>>> import numpy as np
>>> np.set_printoptions(precision=2, suppress=True, linewidth=200, sign=" ")
>>> data = np.array([[-4.0, 1.0, 1.0], [9.0, 12.0, 7.0], [-9.0, -15.0, -10.0]])
>>> M2 = np.array([[0, 3], [1, 1]])
>>> Z = np.kron(M2, data)
>>> Z
array([[ -0.,   0.,   0., -12.,   3.,   3.],
       [  0.,   0.,   0.,  27.,  36.,  21.],
       [ -0.,  -0.,  -0., -27., -45., -30.],
       [ -4.,   1.,   1.,  -4.,   1.,   1.],
       [  9.,  12.,   7.,   9.,  12.,   7.],
       [ -9., -15., -10.,  -9., -15., -10.]])
>>> Z.shape
(6, 6)
>>> ev, V = np.linalg.eig(data)
>>> np.round(data @ V[:, 0] - ev[0] * V[:, 0], 2) + 0
array([ 0.,  0.,  0.])
>>> round(float(np.prod(ev)), 2)
60.0
>>> q = data.astype(float).copy()
>>> for j in range(3):
...     q[:, j] -= q[:, :j] @ (q[:, :j].T @ q[:, j])
...     q[:, j] /= np.linalg.norm(q[:, j])
... 
>>> q
array([[-0.3 ,  0.91, -0.29],
       [ 0.67, -0.01, -0.74],
       [-0.67, -0.42, -0.61]])
>>> F = np.load("sample6.npy")
>>> F
array([[-1.62, -0.23,  3.34],
       [-0.23, -2.93,  3.05],
       [ 3.34,  3.05,  3.56]])
>>> ev, V = np.linalg.eig(F)
>>> np.sort(np.linalg.eigvals(F.T))
array([-4.99, -2.  ,  6.  ])
>>> np.round(np.prod(ev), 2)
np.float64(59.78)
>>> np.round(np.linalg.eigvalsh(F).min(), 2)
np.float64(-4.99)
>>> [round(float(np.linalg.det(F[:i, :i])), 2) + 0 for i in range(1, 4)]
[-1.62, 4.69, 59.78]
>>> np.all(np.linalg.eigvalsh(F) > 0)
np.False_
>>> np.linalg.eigvals(F)
array([ 6.  , -2.  , -4.99])
>>> round(float(np.linalg.det(2 * F)), 2), round(float(np.linalg.det(F)), 2)
(478.24, 59.78)
>>> round(float(np.linalg.eigvals(F).sum().real), 2)
-0.99
>>> ev, V = np.linalg.eigh(F)
>>> x0 = np.array([5, 4, 2])
>>> V * np.abs(ev) @ V.T
array([[ 3.32,  1.54,  0.64],
       [ 1.54,  3.94,  0.02],
       [ 0.64,  0.02,  5.72]])
>>> np.round(x0 @ F @ x0 / (x0 @ x0), 2), np.round(ev[0], 2), round(ev[-1], 2)
(np.float64(0.74), np.float64(-4.99), np.float64(6.0))
>>> np.linalg.eigvalsh(F[1:, 1:])
array([-4.14,  4.77])
>>> f = np.array([2, 2, 1, 1]) + 0.5
>>> arr = np.outer(f, f) / (f @ f)
>>> arr
array([[ 0.37,  0.37,  0.22,  0.22],
       [ 0.37,  0.37,  0.22,  0.22],
       [ 0.22,  0.22,  0.13,  0.13],
       [ 0.22,  0.22,  0.13,  0.13]])
>>> # rows 0 and 1 are equal
>>> r = np.linalg.matrix_rank(arr)
>>> r
np.int64(1)
>>> ns = np.linalg.svd(arr)[2][r:].T
>>> np.linalg.matrix_rank(arr.T @ arr), np.linalg.matrix_rank(arr @ arr.T)
(np.int64(1), np.int64(1))
>>> np.allclose(arr @ ns, 0)
True
>>> np.round(arr @ ns, 2) + 0
array([[ 0.,  0.,  0.],
       [ 0.,  0.,  0.],
       [ 0.,  0.,  0.],
       [ 0.,  0.,  0.]])
>>> [int(np.linalg.matrix_rank(arr[:, :j + 1])) for j in range(4)]
[1, 1, 1, 1]
>>> ns @ ns.T
array([[ 0.63, -0.37, -0.22, -0.22],
       [-0.37,  0.63, -0.22, -0.22],
       [-0.22, -0.22,  0.87, -0.13],
       [-0.22, -0.22, -0.13,  0.87]])
>>> x0 = np.array([3, -3, 3, -3])
>>> (x0 - arr @ x0) @ (arr @ x0)
np.float64(0.0)
>>> np.trace(arr)
np.float64(1.0)
>>> arr @ arr @ x0
array([ 0.,  0.,  0.,  0.])
>>> arr @ x0
array([ 0.,  0.,  0.,  0.])
>>> np.linalg.eigvalsh(2 * arr - np.eye(4))
array([-1., -1., -1.,  1.])
>>> E = np.load("case16.npy")
>>> E
array([[-0.37, -0.11, -0.81, -0.43],
       [-0.78, -0.09,  0.04,  0.61],
       [ 0.18,  0.82, -0.39,  0.38],
       [-0.46,  0.56,  0.42, -0.54]])
>>> # keeps lengths
>>> rng = np.random.default_rng(81778)
>>> idx = rng.permutation(3)
>>> M2 = F[:, idx] * rng.choice([-1, 1], 3)
>>> M2
array([[-1.62, -3.34,  0.23],
       [-0.23, -3.05,  2.93],
       [ 3.34, -3.56, -3.05]])
>>> U, _, vt = np.linalg.svd(F.T @ M2)
>>> idx
array([ 0,  2,  1])
>>> theta = np.radians(45)
>>> Rm = np.eye(4)
>>> Rm[1, 1] = Rm[2, 2] = np.cos(theta)
>>> Rm[1, 2], Rm[2, 1] = -np.sin(theta), np.sin(theta)
>>> Rm
array([[ 1.  ,  0.  ,  0.  ,  0.  ],
       [ 0.  ,  0.71, -0.71,  0.  ],
       [ 0.  ,  0.71,  0.71,  0.  ],
       [ 0.  ,  0.  ,  0.  ,  1.  ]])
>>> M2 = E @ Rm.T
>>> np.allclose(np.linalg.norm(E, axis=1), np.linalg.norm(M2, axis=1))
True
>>> np.abs(M2 - E).max(axis=0)
array([ 0.  ,  0.61,  0.69,  0.  ])
>>> np.allclose(E @ E.T, M2 @ M2.T)
True
